% python3 -q
>>> import numpy as np
>>> np.set_printoptions(precision=1, suppress=True, linewidth=160, floatmode="fixed")
>>> data = np.array([[1.1, 0.8, 0.0, -0.8],
...     [-1.4, -0.2, -0.9, -1.3],
...     [0.2, -0.6, 1.2, 0.4],
...     [-0.4, -0.2, 1.4, 2.1]])
>>> rng = np.random.default_rng(49)
>>> data[0] = data[1] + 0.1 * rng.normal(size=4)
>>> print(data)
[[-1.3 -0.1 -0.9 -1.5]
 [-1.4 -0.2 -0.9 -1.3]
 [ 0.2 -0.6  1.2  0.4]
 [-0.4 -0.2  1.4  2.1]]
>>> other = np.array([[2, 2, 1], [-1, 2, -3], [-1, 2, 3], [0, -1, 0]])
>>> print(np.linalg.matrix_rank(np.vstack([data, other.T])))
4
>>> print(np.einsum("ij->j", data))
[-2.9 -1.1  0.8 -0.3]
>>> print(other.T @ data.T)
[[-1.7 -1.7 -0.2 -2.0]
 [-3.1 -3.7  1.2 -0.5]
 [-3.8 -3.5  5.6  4.4]]
>>> print(np.linalg.matrix_rank(data @ other))
3
>>> hat = np.triu(np.array([[0, 0, -1, 3], [-1, -1, -1, -2], [2, -2, 0, 2], [0, 3, -1, -1]]), 1) + np.eye(4)
>>> other = hat @ data @ np.linalg.inv(hat)
>>> print(np.linalg.matrix_rank(other))
4
>>> print(other)
[[-2.7 -0.1 -0.7 13.9]
 [-0.8  0.8 -4.9  7.9]
 [-0.6 -1.0  2.4 -0.4]
 [-0.4 -0.2  0.8  1.3]]
>>> print(round(np.linalg.eigvals(data).sum().real, 1))
1.8
>>> print(round(float(np.einsum("ij,ji->", data, data)), 1))
11.4
>>> print(round(np.einsum("ii->", data), 1))
1.8
>>> print(np.linalg.eigvals(data))
[-1.7 -0.2  0.8  2.8]
>>> other = data / np.linalg.norm(data, axis=1, keepdims=True)
>>> G = other @ other.T
>>> print((G - 2 * np.eye(4)).round(6).argmax(axis=1))
[1 0 3 2]
>>> print(round(np.degrees(np.arccos(np.clip(G[0, 3], -1, 1))), 1))
132.2
>>> arr, _ = np.linalg.qr(np.array([[-0.6, -0.3, 0.9, -0.6],
...     [0.0, -1.3, -0.3, 2.5],
...     [0.7, 0.3, -0.5, -2.0],
...     [0.1, 0.5, 1.7, 1.1]]))
>>> print(arr.round(1) + 0)
[[-0.6  0.0 -0.2 -0.7]
 [ 0.0 -0.9 -0.3  0.1]
 [ 0.8  0.0 -0.1 -0.7]
 [ 0.1  0.3 -0.9  0.2]]
>>> print(np.round(arr.T @ arr, 1) + 0)
[[1.0 0.0 0.0 0.0]
 [0.0 1.0 0.0 0.0]
 [0.0 0.0 1.0 0.0]
 [0.0 0.0 0.0 1.0]]
>>> f = np.array([-1, 1, 3, 3])
>>> other = arr + np.outer(f, np.eye(4)[1])
>>> print(other)
[[-0.6 -1.0 -0.2 -0.7]
 [ 0.0  0.1 -0.3  0.1]
 [ 0.8  3.0 -0.1 -0.7]
 [ 0.1  3.3 -0.9  0.2]]
>>> print(round(float(np.linalg.det(other) / np.linalg.det(arr)), 1), round(1 + np.linalg.solve(arr, f)[1], 1))
0.9 0.9
>>> K = np.load("mat.npy")
>>> print(K)
[[0.0 1.0 1.0 1.0]
 [1.0 0.0 1.0 1.0]
 [1.0 1.0 0.0 1.0]
 [1.0 1.0 1.0 0.0]]
>>> # equal to its transpose
>>> evals, evecs = np.linalg.eigh(K)
>>> print(evals)
[-1.0 -1.0 -1.0  3.0]
>>> print(np.abs(evecs[:, -1]).round(6).argmax())
0
>>> print(np.linalg.svd(K, compute_uv=False))
[3.0 1.0 1.0 1.0]
>>> print(np.linalg.eigvalsh(K + -2 * np.eye(4)))
[-3.0 -3.0 -3.0  1.0]
>>> print(np.unique(evals.round(6) + 0, return_counts=True)[1])
[3 1]
>>> J = np.array([[2, -1, 0, 0], [-1, 0, 0, 0], [0, 0, 2, -1], [0, 0, -1, 0]])
>>> # equal to its transpose
>>> evals, evecs = np.linalg.eig(J)
>>> print(np.sort(np.linalg.eigvals(np.linalg.inv(J))))
[-2.4 -2.4  0.4  0.4]
>>> print(evals)
[ 2.4 -0.4  2.4 -0.4]
>>> print(np.linalg.matrix_rank(J))
4
>>> print(J.mean(axis=0))
[ 0.2 -0.2  0.2 -0.2]
>>> print(np.round(np.linalg.norm(J), 1))
3.5
>>> print(J.sum(axis=0))
[ 1 -1  1 -1]
>>> print(np.count_nonzero(J))
6
>>> other = np.linalg.invert(J)
Traceback (most recent call last):
  File "<python-input-49>", line 1, in <module>
    other = np.linalg.invert(J)
            ^^^^^^^^^^^^^^^^
AttributeError: module 'numpy.linalg' has no attribute 'invert'
>>> other = np.linalg.inv(J)
>>> print(round(float(np.linalg.slogdet(J)[0]), 1))
1.0
>>> print((np.abs(other) > 1e-9).astype(int))
[[0 1 0 0]
 [1 1 0 0]
 [0 0 0 1]
 [0 0 1 1]]
>>> print(np.allclose(other, J.T))
False
>>> print(round(float(np.linalg.det(J) * np.linalg.det(other)), 1))
1.0
>>> print(round(np.linalg.cond(J), 1))
5.8
>>> evals, evecs = np.linalg.eigh(J)
>>> x = np.array([3, 2, 3, 2])
>>> print(np.linalg.eigvalsh(J[1:, 1:]))
[-0.4  0.0  2.4]
>>> print(round(float(x @ J @ x / (x @ x)), 1), round(float(evals[0]), 1), np.round(evals[-1], 1))
0.5 -0.4 2.4
>>> M = np.array([[1, 0, 3], [0, 3, 0], [3, 0, 2]])
>>> # 2 groups of indices that never mix
>>> T = np.stack([arr, 2 * arr, arr[::-1]])
>>> print(np.linalg.matrix_rank(T))
[4 4 4]
>>> print((T @ arr.T).shape)
(3, 4, 4)
>>> print(np.round(np.einsum("bij,cij->bc", T, T), 1) + 0)
[[ 4.0  8.0  0.0]
 [ 8.0 16.0  0.0]
 [ 0.0  0.0  4.0]]
>>> print(np.linalg.norm(T, axis=(1, 2)))
[2.0 4.0 2.0]
>>> print(T.sum(axis=0))
[[-1.8  0.3 -1.6 -2.0]
 [ 0.8 -2.9 -1.0 -0.4]
 [ 2.3 -1.1 -0.5 -1.9]
 [-0.3  1.0 -3.0 -0.1]]
>>> evals, evecs = np.linalg.eigh(M)
>>> x = np.array([7, 8, 5])
>>> print(round(x @ M @ x / (x @ x), 1), np.round(evals[0], 1), round(evals[-1], 1))
3.6 -1.5 4.5
>>> print(evecs * np.maximum(evals, 0) @ evecs.T)
[[1.9 0.0 2.2]
 [0.0 3.0 0.0]
 [2.2 0.0 2.6]]
>>> print((np.sign(evecs[:, -1].round(6)) == np.sign(evecs[0, -1].round(6))).astype(int))
[1 0 1]
>>> m1 = np.load("block0.npy")
>>> print(m1)
[[4 1 5]
 [0 0 0]
 [0 0 0]
 [0 0 0]
 [6 5 7]
 [0 0 0]
 [0 0 0]
 [0 0 0]
 [4 1 5]
 [0 0 0]
 [2 4 2]
 [0 0 0]]
>>> # null space of dimension 1
>>> Xc = m1 - m1.mean(axis=0)
>>> U, sv, Vt = np.linalg.svd(Xc, full_matrices=False)
>>> print(np.abs(U[:, 0]).argmax())
4
>>> print(np.round(Xc.mean(axis=0), 1) + 0)
[0.0 0.0 0.0]
>>> print(np.abs(Vt[0]).argmax())
2
